$ python3 -q
>>> import numpy as np
>>> import numpy.linalg as la
>>> np.set_printoptions(suppress=True, linewidth=120)
>>> arr = np.loadtxt("data.csv", delimiter=",")
>>> arr
array([[-1., -1., -1.],
       [-1., -2., -2.],
       [-1., -2., -3.]])
>>> q = arr.astype(float).copy()
>>> for j in range(3):
...     q[:, j] -= q[:, :j] @ (q[:, :j].T @ q[:, j])
...     q[:, j] /= la.norm(q[:, j])
... 
>>> np.round(q.T @ arr, 2) + 0
array([[1.73, 2.89, 3.46],
       [0.  , 0.82, 1.22],
       [0.  , 0.  , 0.71]])
>>> np.round(q.T @ q, 2) + 0
array([[1., 0., 0.],
       [0., 1., 0.],
       [0., 0., 1.]])
>>> np.round(la.svd(arr, compute_uv=False), 2)
array([5.05, 0.64, 0.31])
>>> np.abs(arr).max()
np.float64(3.0)
>>> round(float(la.norm(arr)), 2)
5.1
>>> P = np.triu(np.array([[2, 1, 2], [2, 3, 3], [1, -3, 0]]), 1) + np.eye(3)
>>> out = P @ arr @ la.inv(P)
>>> np.round(np.poly(out), 2)
array([1., 6., 5., 1.])
>>> np.round(la.det(out), 2)
np.float64(-1.0)
>>> la.matrix_rank(out)
np.int64(3)
>>> np.trace(out), np.trace(arr)
(np.float64(-6.0), np.float64(-6.0))
>>> def softmax(z):
...     e = np.exp(z - z.max(axis=-1, keepdims=True))
...     return e / e.sum(axis=-1, keepdims=True)
... 
>>> np.round(softmax(arr[0]), 2)
array([0.33, 0.33, 0.33])
>>> att = arr @ arr.T / np.sqrt(3)
>>> softmax(att).round(6).argmax(axis=1)
array([2, 2, 2])
>>> np.round(softmax(att), 2)
array([[0.1 , 0.32, 0.58],
       [0.02, 0.23, 0.74],
       [0.01, 0.15, 0.84]])
>>> M = np.array([[-0.1, -1.0, -0.9, -0.6],
...     [0.8, 0.4, 1.1, -1.2],
...     [-0.6, -0.7, 0.0, -1.5],
...     [-0.4, 1.4, -1.1, 0.2]])
>>> rng = np.random.default_rng(77932)
>>> M[3] = M[0] + 0.05 * rng.normal(size=4)
>>> M.round(2)
array([[-0.1 , -1.  , -0.9 , -0.6 ],
       [ 0.8 ,  0.4 ,  1.1 , -1.2 ],
       [-0.6 , -0.7 ,  0.  , -1.5 ],
       [-0.17, -1.09, -0.88, -0.56]])
>>> Uu, sv, Vt = la.svd(M)
>>> np.argmax(sv[:-1] / (sv[1:] + 1e-6)) + 1
np.int64(3)
>>> out = Uu[:, :3] @ np.diag(sv[:3]) @ Vt[:3]
>>> la.matrix_rank(M, rtol=0.05)
np.int64(3)
